>>> import numpy as np
>>> from numpy import linalg as LA
>>> np.set_printoptions(precision=3, suppress=True, linewidth=160, sign=" ")
>>> rd = lambda a: np.round(a, 3) + 0
>>> rng = np.random.default_rng(469884)
>>> A = np.array([[2, 3, 5, 4, 0, 0], [1, -4, -1, 2, 5, 0], [0, 2, 4, -5, 4, 3]]) * (rng.random((3, 6)) < 0.3)
>>> A
array([[ 2,  0,  0,  4,  0,  0],
       [ 1,  0,  0,  0,  0,  0],
       [ 0,  0,  0,  0,  0,  0]])
>>> # row 0 dominates
>>> B = A + rng.integers(-2, 3, (3, 2)) @ rng.integers(-2, 3, (2, 6))
>>> B
array([[ 1,  0,  1,  3, -2, -1],
       [ 2, -2,  0,  1,  6,  0],
       [-2,  0,  2, -2, -4, -2]])
>>> np.abs(B - A).sum(axis=1)
array([  6,  10,  12])
>>> rd(LA.svd(B - A, compute_uv=False))
array([ 8.504,  3.111,  0.   ])
>>> B - A
array([[-1,  0,  1, -1, -2, -1],
       [ 1, -2,  0,  1,  6,  0],
       [-2,  0,  2, -2, -4, -2]])
>>> vec = np.array([3, -3, 2, 0, -1, -1])
>>> h1 = np.maximum(A @ vec, 0)
>>> A * (h1 > 1e-9)[:, None]
array([[ 2,  0,  0,  4,  0,  0],
       [ 1,  0,  0,  0,  0,  0],
       [ 0,  0,  0,  0,  0,  0]])
>>> np.flatnonzero(h1 > 1e-9)
array([ 0,  1])
>>> rd(np.tanh(A @ vec))
array([ 1.   ,  0.995,  0.   ])
>>> A.shape
(3, 6)
>>> A - A[0]
array([[ 0,  0,  0,  0,  0,  0],
       [-1,  0,  0, -4,  0,  0],
       [-2,  0,  0, -4,  0,  0]])
>>> np.unravel_index(np.abs(A).argmax(), A.shape)
(np.int64(0), np.int64(3))
>>> rd(LA.svd(A, compute_uv=False))
array([ 4.495,  0.89 ,  0.   ])
>>> rd(LA.norm(A))
np.float64(4.583)
>>> A.ravel(order="F")
array([ 2,  1,  0,  0,  0,  0,  0,  0,  0,  4,  0,  0,  0,  0,  0,  0,  0,  0])
>>> T = A.reshape(3, 2, -1)
>>> np.einsum("ihd,ihd->ih", T, T)
array([[  4,  16],
       [  1,   0],
       [  0,   0]])
>>> np.einsum("ihd,jhd->hij", T, T).shape
(2, 3, 3)
>>> T.shape
(3, 2, 3)
>>> B = np.array([[6, 0], [-9, 5], [-7, -1], [-9, -9], [9, 0], [6, -4]])
>>> np.einsum("ij->j", A)
array([ 3,  0,  0,  4,  0,  0])
>>> LA.matrix_rank(A @ B)
np.int64(2)
>>> F = np.load("m.npy")
>>> F
array([[ 4, -9, -2,  6, -6],
       [ 0,  9,  2, -3,  9],
       [ 0,  0, -4,  4, -4],
       [ 0,  0,  0,  1,  6],
       [ 0,  0,  0,  0, -3]])
>>> Uu, sig, Vt = LA.svd(F, full_matrices=False)
>>> rd(sig)
array([ 19.149,   6.52 ,   5.143,   2.509,   0.268])
>>> rd(Vt @ Vt.T)
array([[ 1.,  0.,  0.,  0.,  0.],
       [ 0.,  1.,  0.,  0.,  0.],
       [ 0.,  0.,  1.,  0.,  0.],
       [ 0.,  0.,  0.,  1.,  0.],
       [ 0.,  0.,  0.,  0.,  1.]])
>>> np.abs(Uu[:, 0]).round(6).argmax()
np.int64(1)
>>> rd(np.cumsum(sig ** 2) / np.sum(sig ** 2))
array([ 0.83 ,  0.926,  0.986,  1.   ,  1.   ])
>>> rd(np.abs(Vt[0]))
array([ 0.138,  0.628,  0.192,  0.355,  0.651])
>>> rd(np.sqrt((sig ** 2).sum())), rd(LA.norm(F))
(np.float64(21.024), np.float64(21.024))
>>> Uu.shape, sig.shape, Vt.shape
((5, 5), (5,), (5, 5))
>>> np.prod(np.diag(F)), rd(LA.det(F))
(np.int64(432), np.float64(432.0))
>>> rd(np.sort(LA.eigvals(F)))
array([-4., -3.,  1.,  4.,  9.])
>>> LA.matrix_rank(F - F[0, 0] * np.eye(5))
np.int64(4)
>>> [int(LA.matrix_rank(LA.matrix_power(F, p))) for p in range(1, 6)]
[5, 5, 5, 5, 5]
>>> B = F + rng.integers(-2, 3, (5, 4)) @ rng.integers(-2, 3, (4, 5))
>>> B
array([[  2,  -8,   0,   8,  -7],
       [-10,  16,  12,  -5,   3],
       [  7,  -4, -11,   0,  -1],
       [  8,  -4,  -8,  -1,  11],
       [  3,  -2,  -3,   2,  -1]])
>>> LA.matrix_rank(B - F, tol=1e-8)
np.int64(4)
>>> np.abs(B - F).sum(axis=1)
array([  8,  35,  25,  27,  12])
>>> rd(LA.svd(B - F, compute_uv=False))
array([ 24.742,   5.606,   1.143,   0.276,   0.   ])
>>> vec = np.array([0, 1, 1, 0, 1])
>>> y = B @ vec
>>> y
array([-15,  31, -16,  -1,  -6])
>>> rd(LA.solve(B, B[:, 0]))
array([ 1.,  0.,  0.,  0.,  0.])
>>> rd(LA.solve(B, y))
array([ 0.,  1.,  1.,  0.,  1.])
>>> rd(LA.solve(B, y + B[:, 1]))
array([ 0.,  2.,  1.,  0.,  1.])
>>> rd(LA.solve(B.T, B[1]))
array([ 0.,  1.,  0.,  0.,  0.])
>>> labels = rng.permutation(5)
>>> labels
array([ 3,  0,  1,  4,  2])
>>> B = F[labels][:, labels]
>>> rd(np.sort(np.abs(LA.eigvals(B))))
array([ 1.,  3.,  4.,  4.,  9.])
>>> B
array([[ 1,  0,  0,  6,  0],
       [ 6,  4, -9, -6, -2],
       [-3,  0,  9,  9,  2],
       [ 0,  0,  0, -3,  0],
       [ 4,  0,  0, -4, -4]])
>>> np.diag(B)
array([ 1,  4,  9, -3, -4])
>>> E = np.array([[0.0, 1.0, 1.0, 1.0],
...     [1.0, 0.0, 1.0, 1.0],
...     [1.0, 1.0, 0.0, 1.0],
...     [1.0, 1.0, 1.0, 0.0]])
>>> np.allclose(E @ E.T, E.T @ E)
True
>>> np.sort(np.abs(np.fft.fft(E[0]))), rd(np.sort(LA.svd(E, compute_uv=False)))
(array([ 1.,  1.,  1.,  3.]), array([ 1.,  1.,  1.,  3.]))
>>> np.fft.fft(E[0])
array([ 3.+0.j, -1.+0.j, -1.+0.j, -1.+0.j])
>>> E @ np.ones(4)
array([ 3.,  3.,  3.,  3.])
>>> Q, r_ = LA.qr(E)
>>> rd(np.abs(np.diag(r_)))
array([ 1.732,  1.291,  1.183,  1.134])
>>> feats = np.load("w.npy")
>>> feats
array([[ 0,  1,  0,  1,  1,  0,  1],
       [ 1,  0,  0,  0,  1,  1,  1],
       [ 0,  0,  0,  1,  0,  0,  0],
       [ 1,  0,  1,  0,  0,  0,  1],
       [ 1,  1,  0,  0,  0,  0,  0],
       [ 0,  1,  0,  0,  0,  0,  0],
       [ 1,  1,  0,  1,  0,  0,  0]])
>>> np.all(LA.eigvalsh(feats) > 0)
np.False_
>>> [round(float(LA.det(feats[:i, :i])), 2) + 0 for i in range(1, 8)]
[0.0, -1.0, 0.0, 1.0, -2.0, -1.0, 0.0]
>>> rd(LA.eigvalsh(feats).min())
np.float64(-1.936)
>>> Uu, sig, Vt = LA.svd(feats)
>>> np.argmax(sig[:-1] / (sig[1:] + 1e-6)) + 1
np.int64(6)
>>> B = Uu[:, :6] @ np.diag(sig[:6]) @ Vt[:6]
>>> rd(B)
array([[ 0.,  1.,  0.,  1.,  1.,  0.,  1.],
       [ 1.,  0.,  0.,  0.,  1.,  1.,  1.],
       [ 0.,  0.,  0.,  1.,  0.,  0.,  0.],
       [ 1.,  0.,  1.,  0.,  0.,  0.,  1.],
       [ 1.,  1.,  0.,  0.,  0.,  0.,  0.],
       [ 0.,  1.,  0.,  0.,  0.,  0.,  0.],
       [ 1.,  1.,  0.,  1.,  0.,  0.,  0.]])
